% python3 -q
>>> import numpy as np
>>> np.set_printoptions(precision=2, suppress=True, linewidth=160, legacy="1.25")
>>> rd = lambda a: np.round(a, 2) + 0
>>> out = np.array([[0, 1], [3, 0], [-3, -2]])
>>> J = np.kron(np.eye(3, dtype=int), out)
>>> J
array([[ 0,  1,  0,  0,  0,  0],
       [ 3,  0,  0,  0,  0,  0],
       [-3, -2,  0,  0,  0,  0],
       [ 0,  0,  0,  1,  0,  0],
       [ 0,  0,  3,  0,  0,  0],
       [ 0,  0, -3, -2,  0,  0],
       [ 0,  0,  0,  0,  0,  1],
       [ 0,  0,  0,  0,  3,  0],
       [ 0,  0,  0,  0, -3, -2]])
>>> proj = J @ np.linalg.solve(J.T @ J, J.T)
>>> rd(np.trace(proj))
6.0
>>> rd(np.linalg.eigvalsh(proj))
array([0., 0., 0., 1., 1., 1., 1., 1., 1.])
>>> np.linalg.matrix_rank(np.eye(9) - proj)
3
>>> f, g = J[8], J[5]
>>> f @ g
0
>>> f @ f
13
>>> pr = (f @ g) / (f @ f) * f
>>> np.linalg.matrix_rank(np.outer(f, g))
1
>>> (g - pr) @ f
0.0
>>> blk = np.stack([J, 3 * J, J[::-1]])
>>> np.einsum("bij,cij->bc", blk, blk)
array([[ 69, 207,   5],
       [207, 621,  15],
       [  5,  15,  69]])
>>> blk.shape
(3, 9, 6)
>>> blk.sum(axis=0)
array([[  0,   4,   0,   0,  -3,  -2],
       [ 12,   0,   0,   0,   3,   0],
       [-12,  -8,   0,   0,   0,   1],
       [  0,   0,  -3,   2,   0,   0],
       [  0,   0,  15,   0,   0,   0],
       [  0,   0, -12,  -7,   0,   0],
       [ -3,  -2,   0,   0,   0,   4],
       [  3,   0,   0,   0,  12,   0],
       [  0,   1,   0,   0, -12,  -8]])
>>> np.linalg.matrix_rank(blk)
array([6, 6, 6])
>>> (blk @ J.T).shape
(3, 9, 9)
>>> rd(np.linalg.norm(blk, axis=(1, 2)))
array([ 8.31, 24.92,  8.31])
>>> x = np.array([0, 8, 1, 2, 1, 3])
>>> y = J @ x
>>> rd(np.linalg.solve(J.T @ J, J.T @ y))
array([0., 8., 1., 2., 1., 3.])
>>> rng = np.random.default_rng(243)
>>> y = y + 0.3 * rng.normal(size=9)
>>> rd(y)
array([  7.79,   0.01, -15.76,   1.63,   3.25,  -6.57,   3.13,   3.06,  -9.28])
>>> c, *_ = np.linalg.lstsq(J, y)
>>> c.round()
array([0., 8., 1., 2., 1., 3.])
>>> rd(np.linalg.norm(y - J @ c))
0.07
>>> rd(J.T @ (y - J @ c))
array([0., 0., 0., 0., 0., 0.])
>>> data = np.load("block12.npy")
>>> data
array([[ 1.2,  0.2, -0.7, -1.6, -0.3,  0.3],
       [ 0.7, -0.4, -1.2,  3.1,  0.2,  0.1],
       [ 0. , -0.8,  1. ,  0.1, -0.4,  0.6],
       [ 1.4, -0.6,  0.9,  0.4, -0.3,  0. ],
       [ 0. ,  1. , -2.3,  1.1,  0.2,  1.3]])
>>> w1 = np.array([[0, 2, -2],
...     [1, -4, -4],
...     [5, -5, -4],
...     [0, -1, -4],
...     [-5, -1, 4],
...     [4, -3, -1]])
>>> c = np.array([2, 0, -1])
>>> hid = np.maximum(data @ w1 + c, 0)
>>> (hid > 0).astype(int)
array([[1, 1, 1],
       [0, 1, 0],
       [1, 0, 0],
       [1, 1, 0],
       [0, 1, 0]])
>>> (hid > 0).mean(axis=0)
array([0.6, 0.8, 0.2])
>>> cent = np.array([[9, 6], [9, -8], [2, 3]])
>>> (hid @ cent).round(6).argmax(axis=1)
array([0, 0, 0, 0, 0])
>>> out = np.array([[3, 2], [0, -2], [1, -2], [-3, -3], [2, 3], [-3, 2]])
>>> rd(np.einsum("ik,kj->ij", data, out))
array([[ 6.2,  7.9],
       [-8.3, -3.9],
       [-1.9, -0.7],
       [ 3.3,  0.1],
       [-9.1,  2.5]])
>>> rd(np.einsum("ij,ij->i", data, data))
array([ 4.71, 11.75,  2.17,  3.38,  9.23])
>>> np.linalg.matrix_rank(data @ out)
2
>>> th = np.sort(rng.uniform(-2, 2, 24))
>>> arr = np.c_[th, th ** 2, th ** 3] @ np.array([[-3, -1, 3, -1], [-3, -2, 1, 3], [3, 3, 2, 1]])
>>> rd(arr)
array([[-22.96, -23.27, -14.41,   5.75],
       [-11.71, -12.49,  -8.66,   4.79],
       [-10.07, -10.91,  -7.81,   4.56],
       [ -6.9 ,  -7.84,  -6.15,   4.01],
       [ -3.6 ,  -4.6 ,  -4.35,   3.19],
       [ -1.15,  -2.12,  -2.85,   2.26],
       [ -0.53,  -1.45,  -2.4 ,   1.91],
       [ -0.38,  -1.29,  -2.28,   1.81],
       [ -0.15,  -1.03,  -2.08,   1.65],
       [  0.07,  -0.77,  -1.88,   1.47],
       [  0.56,   0.  ,  -0.96,   0.63],
       [  0.52,   0.08,  -0.72,   0.42],
       [  0.36,   0.09,  -0.42,   0.2 ],
       [  0.35,   0.09,  -0.4 ,   0.19],
       [ -1.67,  -0.58,   1.72,   0.24],
       [ -2.71,  -0.59,   3.78,   1.44],
       [ -2.74,  -0.58,   3.88,   1.51],
       [ -2.82,  -0.51,   4.24,   1.75],
       [ -2.88,  -0.45,   4.51,   1.94],
       [  0.66,   6.82,  17.24,  11.45],
       [  0.75,   6.95,  17.42,  11.58],
       [  1.25,   7.66,  18.34,  12.28],
       [  2.11,   8.85,  19.85,  13.41],
       [  2.2 ,   8.98,  20.01,  13.53]])
>>> rank = np.linalg.matrix_rank(arr)
>>> rank
3
>>> null = np.linalg.svd(arr)[2][rank:].T
>>> [int(np.linalg.matrix_rank(np.delete(arr, i, axis=0))) for i in range(24)]
[3, 3, 3, 3, 3, 3, 3, 3, 3, 3, 3, 3, 3, 3, 3, 3, 3, 3, 3, 3, 3, 3, 3, 3]
>>> [int(np.linalg.matrix_rank(arr[:, :j + 1])) for j in range(4)]
[1, 2, 3, 3]
>>> D = np.linalg.norm(arr[:, None] - arr[None], axis=-1)
>>> np.flatnonzero(D[4] < D.mean() / 2)
array([3, 4, 5, 6, 7, 8, 9])
>>> D[4].round(6).argsort(kind="stable")[:4]
array([4, 5, 6, 3])
>>> D.mean(axis=1).argmax()
0
>>> (D + 1e9 * np.eye(24)).round(6).argmin(axis=1)
array([ 1,  2,  1,  2,  5,  6,  7,  6,  9,  8, 11, 10, 13, 12, 15, 16, 15, 18, 17, 20, 19, 20, 23, 22])
>>> rd(D[:5, :5])
array([[ 0.  , 16.63, 19.08, 23.82, 28.83],
       [16.63,  0.  ,  2.44,  7.19, 12.21],
       [19.08,  2.44,  0.  ,  4.75,  9.77],
       [23.82,  7.19,  4.75,  0.  ,  5.03],
       [28.83, 12.21,  9.77,  5.03,  0.  ]])
>>> M = np.triu(rng.random((6, 6)) < 0.4, 1).astype(int)
>>> M = M + M.T
>>> M
array([[0, 0, 0, 0, 1, 1],
       [0, 0, 0, 1, 1, 0],
       [0, 0, 0, 0, 0, 0],
       [0, 1, 0, 0, 0, 0],
       [1, 1, 0, 0, 0, 1],
       [1, 0, 0, 0, 1, 0]])
>>> # equal to its transpose
>>> rd(np.linalg.eigvalsh(M).min())
-1.68
>>> [round(float(np.linalg.det(M[:i, :i])), 2) + 0 for i in range(1, 7)]
[0.0, 0.0, 0.0, 0.0, 0.0, 0.0]
>>> np.linalg.cond(arr) > 100
True
>>> rd(np.linalg.norm(arr, 2) / np.linalg.norm(arr))
0.85
>>> np.argsort(-np.linalg.norm(arr, axis=0).round(6), kind="stable")[:3]
array([2, 1, 3])
>>> M.shape
(6, 6)
>>> M.sum(axis=1)
array([2, 2, 0, 1, 3, 2])
>>> rd(np.linalg.svd(M, compute_uv=False))
array([2.21, 1.68, 1.  , 1.  , 0.54, 0.  ])
>>> np.linalg.matrix_rank(M)
5
>>> rd(np.linalg.norm(M))
3.16
>>> left, sigma, Vt = np.linalg.svd(M)
>>> np.argmax(sigma[:-1] / (sigma[1:] + 1e-6)) + 1
5
>>> rd(sigma)
array([2.21, 1.68, 1.  , 1.  , 0.54, 0.  ])
>>> out = left[:, :5] @ np.diag(sigma[:5]) @ Vt[:5]
>>> np.linalg.matrix_rank(out)
5
>>> rd(out)
array([[0., 0., 0., 0., 1., 1.],
       [0., 0., 0., 1., 1., 0.],
       [0., 0., 0., 0., 0., 0.],
       [0., 1., 0., 0., 0., 0.],
       [1., 1., 0., 0., 0., 1.],
       [1., 0., 0., 0., 1., 0.]])
>>> np.linalg.matrix_rank(M, rtol=0.05)
5
>>> rd(np.linalg.norm(M - out, 2)), rd(sigma[5])
(0.0, 0.0)
>>> [round(float(x), 2) for x in np.linalg.svd(M, compute_uv=False)[:3]]
[2.21, 1.68, 1.0]
>>> Q, _ = np.linalg.qr(np.array([[-0.2, 0.2, -1.7, 1.5, 0.2],
...     [0.6, 0.4, -1.5, 1.3, -1.4],
...     [1.0, -1.2, -0.5, -1.5, -0.4],
...     [-0.1, 0.4, -1.4, 0.9, -0.3],
...     [-2.0, -1.5, -0.7, 0.5, 2.3]]))
>>> F = Q[:, :5]
>>> rd(F)
array([[-0.09, -0.15, -0.6 ,  0.12, -0.77],
       [ 0.26, -0.1 , -0.56,  0.59,  0.51],
       [ 0.43,  0.85, -0.21, -0.18, -0.07],
       [-0.04, -0.24, -0.5 , -0.77,  0.32],
       [-0.86,  0.42, -0.19,  0.11,  0.18]])
>>> x = np.array([3, 3, 0, 1, 2])
>>> rd(F.T @ (F @ x))
array([3., 3., 0., 1., 2.])
>>> [p for p in range(1, 25) if np.allclose(np.linalg.matrix_power(F, p), np.eye(5))]
[]
>>> 5 - np.linalg.matrix_rank(F - np.eye(5), tol=1e-8)
1
>>> rd(np.sort(np.abs(np.degrees(np.angle(np.linalg.eigvals(F))))))
array([  0.  ,  90.5 ,  90.5 , 170.49, 170.49])
>>> rd(np.abs(np.linalg.eigvals(F)))
array([1., 1., 1., 1., 1.])
>>> th = np.radians(30)
>>> Rm = np.eye(5)
>>> Rm[4, 4] = Rm[1, 1] = np.cos(th)
>>> Rm[4, 1], Rm[1, 4] = -np.sin(th), np.sin(th)
>>> rd(Rm)
array([[ 1.  ,  0.  ,  0.  ,  0.  ,  0.  ],
       [ 0.  ,  0.87,  0.  ,  0.  ,  0.5 ],
       [ 0.  ,  0.  ,  1.  ,  0.  ,  0.  ],
       [ 0.  ,  0.  ,  0.  ,  1.  ,  0.  ],
       [ 0.  , -0.5 ,  0.  ,  0.  ,  0.87]])
>>> out = F @ Rm.T
>>> rd(np.abs(out - F).max(axis=0))
array([0.  , 0.37, 0.  , 0.  , 0.42])
>>> mat = np.load("sample12.npy")
>>> mat
array([[ 7.99, -1.  ,  0.6 , -0.3 ,  2.  ],
       [ 6.  ,  0.2 ,  0.  ,  0.5 ,  1.5 ],
       [-1.59, -1.2 , -1.5 , -0.6 , -0.4 ],
       [-0.79, -0.8 ,  0.6 ,  0.7 , -0.2 ],
       [-7.62, -2.  ,  0.  ,  0.6 , -1.9 ],
       [-1.17, -1.1 ,  0.  ,  0.4 , -0.3 ],
       [-3.16, -0.3 ,  0.1 ,  1.7 , -0.8 ],
       [ 5.19, -0.2 ,  0.  ,  1.4 ,  1.3 ],
       [ 0.01, -1.  ,  0.3 ,  0.7 ,  0.  ],
       [-3.2 ,  0.4 ,  0.1 , -1.3 , -0.8 ],
       [-3.62, -0.1 ,  1.5 , -1.6 , -0.9 ],
       [ 0.02, -1.3 ,  0.  ,  0.7 ,  0.  ],
       [-5.19,  1.3 ,  0.2 , -1.3 , -1.3 ],
       [ 0.37, -1.2 , -0.3 ,  0.9 ,  0.1 ],
       [ 2.78, -1.9 , -0.1 ,  0.2 ,  0.7 ],
       [ 2.81,  1.6 ,  1.4 ,  0.5 ,  0.7 ],
       [ 2.02, -0.1 , -1.2 ,  0.2 ,  0.5 ],
       [ 2.77, -2.3 , -0.6 , -0.2 ,  0.7 ],
       [-4.41, -0.8 , -1.4 , -1.6 , -1.1 ],
       [ 0.81, -0.7 , -0.2 , -0.6 ,  0.2 ],
       [ 6.8 , -0.2 , -1.9 ,  0.2 ,  1.7 ],
       [ 0.81,  0.3 ,  0.2 ,  0.8 ,  0.2 ],
       [ 0.38,  0.6 , -1.  ,  1.1 ,  0.1 ],
       [ 0.  ,  0.1 ,  1.2 , -1.2 ,  0.  ],
       [-0.79, -1.2 ,  0.4 ,  0.8 , -0.2 ],
       [ 2.79,  0.3 ,  0.3 ,  1.7 ,  0.7 ],
       [ 0.  ,  0.7 ,  1.1 , -0.8 ,  0.  ]])
>>> out = np.c_[mat[:, :3] @ np.array([[-6, -3, -6], [-6, -3, 8], [-2, -3, 2]]), np.array([2, 7, 7, 4, 0, 4, 2, 9, 7, 6, 9, 2, 2, 6, 9, 3, 3, 1, 0, 4, 6, 9, 2, 1, 5, 4, 7])]
>>> rd(out)
array([[-43.14, -22.77, -54.74,   2.  ],
       [-37.2 , -18.6 , -34.4 ,   7.  ],
       [ 19.74,  12.87,  -3.06,   7.  ],
       [  8.34,   2.97,  -0.46,   4.  ],
       [ 57.72,  28.86,  29.72,   0.  ],
       [ 13.62,   6.81,  -1.78,   4.  ],
       [ 20.56,  10.08,  16.76,   2.  ],
       [-29.94, -14.97, -32.74,   9.  ],
       [  5.34,   2.07,  -7.46,   7.  ],
       [ 16.6 ,   8.1 ,  22.6 ,   6.  ],
       [ 19.32,   6.66,  23.92,   9.  ],
       [  7.68,   3.84, -10.52,   2.  ],
       [ 22.94,  11.07,  41.94,   2.  ],
       [  5.58,   3.39, -12.42,   6.  ],
       [ -5.08,  -2.34, -32.08,   9.  ],
       [-29.26, -17.43,  -1.26,   3.  ],
       [ -9.12,  -2.16, -15.32,   3.  ],
       [ -1.62,   0.39, -36.22,   1.  ],
       [ 34.06,  19.83,  17.26,   0.  ],
       [ -0.26,   0.27, -10.86,   4.  ],
       [-35.8 , -14.1 , -46.2 ,   6.  ],
       [ -7.06,  -3.93,  -2.06,   9.  ],
       [ -3.88,   0.06,   0.52,   2.  ],
       [ -3.  ,  -3.9 ,   3.2 ,   1.  ],
       [ 11.14,   4.77,  -4.06,   5.  ],
       [-19.14, -10.17, -13.74,   4.  ],
       [ -6.4 ,  -5.4 ,   7.8 ,   7.  ]])
>>> np.linalg.matrix_rank(out)
4
>>> rd(np.linalg.norm(out - mat @ np.linalg.lstsq(mat, out)[0], axis=0))
array([ 0.  ,  0.  ,  0.  , 24.78])
>>> np.linalg.matrix_rank(np.c_[mat, out])
6
>>> rd(np.linalg.lstsq(mat, out[:, 0])[0])
array([-6., -6., -2.,  0.,  0.])
>>> np.linalg.cond(mat) > 100
True
>>> round(np.log10(np.linalg.cond(mat)))
3
>>> rd(np.abs(np.linalg.svd(mat)[2][-1]))
array([0.24, 0.  , 0.  , 0.  , 0.97])
>>> [round(float(x), 2) for x in np.linalg.svd(mat, compute_uv=False)[:3]]
[19.43, 5.84, 4.59]
>>> x = np.array([2, 0, 2, 1, 2])
>>> y = mat @ x
>>> rd(np.linalg.lstsq(mat, y)[0])
array([2., 0., 2., 1., 2.])
>>> y = y + 0.1 * rng.normal(size=27)
>>> rd(y)
array([ 20.81,  15.41,  -7.57,  -0.02, -18.65,  -2.53,  -6.19,  14.5 ,   1.25,  -9.28,  -7.64,   0.63, -13.91,   1.23,   6.95,  10.32,   2.78,   5.46, -15.45,
         1.03,  13.38,   3.22,  -0.11,   1.22,  -0.39,   9.17,   1.23])
>>> c, *_ = np.linalg.lstsq(mat, y)
>>> [round(float(np.linalg.norm(np.linalg.solve(mat.T @ mat + lam * np.eye(5), mat.T @ y))), 2) for lam in (0, 1, 10, 100)]
[3.3, 3.22, 2.79, 1.98]
>>> rd(mat.T @ (y - mat @ c))
array([0., 0., 0., 0., 0.])
>>> rd(np.linalg.norm(y - mat @ c))
0.45
>>> c.round()
array([2., 0., 2., 1., 1.])
